In [1]: import numpy as np

In [2]: import numpy.linalg as la

In [3]: np.set_printoptions(suppress=True, linewidth=200)

In [4]: rd = lambda a: np.round(a, 2) + 0

In [5]: W0 = np.load("arr.npy")

In [6]: print(W0)
[[ 0.  0.  7.  0. -7. -2.  4. -9. -9.  6.]
 [ 0.  0.  2. -2. -9. -6. -1.  1.  0.  4.]
 [ 7.  2.  0.  0.  0.  0.  0.  0.  0.  0.]
 [ 0. -2.  0.  0.  0.  0.  0.  0.  0.  0.]
 [-7. -9.  0.  0.  0.  0.  0.  0.  0.  0.]
 [-2. -6.  0.  0.  0.  0.  0.  0.  0.  0.]
 [ 4. -1.  0.  0.  0.  0.  0.  0.  0.  0.]
 [-9.  1.  0.  0.  0.  0.  0.  0.  0.  0.]
 [-9.  0.  0.  0.  0.  0.  0.  0.  0.  0.]
 [ 6.  4.  0.  0.  0.  0.  0.  0.  0.  0.]]

In [7]: print(la.cond(W0) > 100)
True

In [8]: print(la.matrix_rank(W0, rtol=0.1))
4

In [9]: print(rd(la.norm(W0, 2) / la.norm(W0)))
0.63

In [10]: print([round(float(x), 2) for x in la.svd(W0, compute_uv=False)[:3]])
[19.02, 19.02, 9.86]

In [11]: print(rd(la.norm(W0, 1)), rd(la.norm(W0, np.inf)))
44.0 44.0

In [12]: print(W0[3] @ W0[5])
12.0

In [13]: ev, evecs = la.eigh(W0)

In [14]: print((ev > 1e-8).sum(), (ev < -1e-8).sum())
2 2

In [15]: print(np.abs(evecs[:, -1]).round(6).argmax())
0

In [16]: print([round(float(la.det(W0[:i, :i])), 2) + 0 for i in range(1, 11)])
[0.0, 0.0, 0.0, 196.0, 0.0, 0.0, 0.0, 0.0, 0.0, 0.0]
